>>> import numpy as np
>>> np.set_printoptions(suppress=True, linewidth=160)
>>> A = np.load("x.npy")
>>> A
array([[-2, -2, -2, -2],
       [ 2, -2,  2, -2],
       [-2, -2, -2, -2],
       [ 2, -2,  2, -2]])
>>> # looks like rank 2
>>> rng = np.random.default_rng(9574)
>>> z = rng.permutation(4)
>>> z
array([0, 1, 3, 2])
>>> B = A[z][:, z]
>>> np.round(np.linalg.det(B), 1), np.round(np.linalg.det(A[z]), 1)
(np.float64(0.0), np.float64(0.0))
>>> B
array([[-2, -2, -2, -2],
       [ 2, -2, -2,  2],
       [ 2, -2, -2,  2],
       [-2, -2, -2, -2]])
>>> np.allclose(B, A)
False
>>> np.allclose(A[:-1].T @ np.linalg.lstsq(A[:-1].T, A[-1])[0], A[-1])
True
>>> np.unique(A.round(6), axis=0).shape
(2, 4)
>>> u, v = A[0], A[3]
>>> u @ u
np.int64(16)
>>> u @ v
np.int64(0)
>>> pr = (u @ v) / (u @ u) * u
>>> (v - pr) @ u
np.float64(0.0)
>>> np.outer(u, v)
array([[-4,  4, -4,  4],
       [-4,  4, -4,  4],
       [-4,  4, -4,  4],
       [-4,  4, -4,  4]])
>>> v - pr
array([ 2., -2.,  2., -2.])
>>> np.linalg.matrix_rank(np.outer(u, v))
np.int64(1)
>>> round(np.abs(np.linalg.eigvals(A)).max(), 1)
np.float64(5.7)
>>> round(float(np.linalg.det(A)), 1)
0.0
>>> (A + A.T) / 2
array([[-2.,  0., -2.,  0.],
       [ 0., -2.,  0., -2.],
       [-2.,  0., -2.,  0.],
       [ 0., -2.,  0., -2.]])
>>> A @ A
array([[  0,  16,   0,  16],
       [-16,   0, -16,   0],
       [  0,  16,   0,  16],
       [-16,   0, -16,   0]])
>>> M = 3 * np.eye(6) + np.ones((6, 6))
>>> M
array([[4., 1., 1., 1., 1., 1.],
       [1., 4., 1., 1., 1., 1.],
       [1., 1., 4., 1., 1., 1.],
       [1., 1., 1., 4., 1., 1.],
       [1., 1., 1., 1., 4., 1.],
       [1., 1., 1., 1., 1., 4.]])
>>> B = M / np.linalg.norm(M, axis=1, keepdims=True)
>>> cov = B @ B.T
>>> np.round(np.degrees(np.arccos(np.clip(cov[0, 3], -1, 1))), 1)
np.float64(55.2)
>>> np.argwhere(np.triu(np.abs(cov) > 0.95, 1))
array([], shape=(0, 2), dtype=int64)
>>> cov.round(1)
array([[1. , 0.6, 0.6, 0.6, 0.6, 0.6],
       [0.6, 1. , 0.6, 0.6, 0.6, 0.6],
       [0.6, 0.6, 1. , 0.6, 0.6, 0.6],
       [0.6, 0.6, 0.6, 1. , 0.6, 0.6],
       [0.6, 0.6, 0.6, 0.6, 1. , 0.6],
       [0.6, 0.6, 0.6, 0.6, 0.6, 1. ]])
>>> x0 = np.ones(6)
>>> for _ in range(7):
...     x0 = cov @ x0
...     x0 /= np.linalg.norm(x0)
...     print(round(x0 @ cov @ x0, 1))
... 
3.9
3.9
3.9
3.9
3.9
3.9
3.9
>>> round(np.linalg.eigvalsh(cov)[-1], 1)
np.float64(3.9)
>>> x0.round(1)
array([0.4, 0.4, 0.4, 0.4, 0.4, 0.4])
>>> U, sv, vt = np.linalg.svd(M, full_matrices=False)
>>> U.shape, sv.shape, vt.shape
((6, 6), (6,), (6, 6))
>>> np.round(sv / sv[0], 1)
array([1. , 0.3, 0.3, 0.3, 0.3, 0.3])
>>> np.round(vt @ vt.T, 1) + 0
array([[1., 0., 0., 0., 0., 0.],
       [0., 1., 0., 0., 0., 0.],
       [0., 0., 1., 0., 0., 0.],
       [0., 0., 0., 1., 0., 0.],
       [0., 0., 0., 0., 1., 0.],
       [0., 0., 0., 0., 0., 1.]])
>>> np.round(np.cumsum(sv ** 2) / np.sum(sv ** 2), 1)
array([0.6, 0.7, 0.8, 0.9, 0.9, 1. ])
>>> np.abs(U[:, 0]).round(6).argmax()
np.int64(0)
>>> np.allclose(U * sv @ vt, M)
True
>>> x0 = np.array([-4, 2, 4, -3, -2, -2])
>>> M * x0
array([[-16.,   2.,   4.,  -3.,  -2.,  -2.],
       [ -4.,   8.,   4.,  -3.,  -2.,  -2.],
       [ -4.,   2.,  16.,  -3.,  -2.,  -2.],
       [ -4.,   2.,   4., -12.,  -2.,  -2.],
       [ -4.,   2.,   4.,  -3.,  -8.,  -2.],
       [ -4.,   2.,   4.,  -3.,  -2.,  -8.]])
>>> np.sign((M @ x0).round(6))
array([-1.,  1.,  1., -1., -1., -1.])
>>> np.linalg.norm(M @ x0) <= np.linalg.norm(M, 2) * np.linalg.norm(x0) + 1e-9
np.True_
>>> M @ (2 * x0)
array([-34.,   2.,  14., -28., -22., -22.])
>>> M @ np.ones(6)
array([9., 9., 9., 9., 9., 9.])
>>> (M @ x0).argmax()
np.int64(2)
>>> arr = np.array([[0, 3, 0, 2, 3, 0],
...     [5, 0, 1, 5, 4, 4],
...     [0, 3, 3, 2, 1, 5],
...     [3, 1, 5, 5, 2, 3],
...     [4, 2, 2, 0, 2, 1],
...     [1, 2, 2, 4, 5, 1]])
>>> arr
array([[0, 3, 0, 2, 3, 0],
       [5, 0, 1, 5, 4, 4],
       [0, 3, 3, 2, 1, 5],
       [3, 1, 5, 5, 2, 3],
       [4, 2, 2, 0, 2, 1],
       [1, 2, 2, 4, 5, 1]])
>>> x0 = np.array([2, -3, -3, -4, -4, 3])
>>> y = arr @ x0
>>> y
array([-29, -17, -15, -31,  -9, -43])
>>> np.round(np.linalg.solve(arr, y + arr[:, 1]), 1)
array([ 2., -2., -3., -4., -4.,  3.])
>>> np.round(np.linalg.solve(arr, -3 * y), 1)
array([-6.,  9.,  9., 12., 12., -9.])
>>> np.round(np.linalg.solve(arr, y), 1)
array([ 2., -3., -3., -4., -4.,  3.])
>>> np.round(np.linalg.solve(arr.T, arr[1]), 1) + 0
array([0., 1., 0., 0., 0., 0.])
>>> np.round(np.linalg.solve(arr, arr[:, 3]), 1) + 0
array([0., 0., 0., 1., 0., 0.])
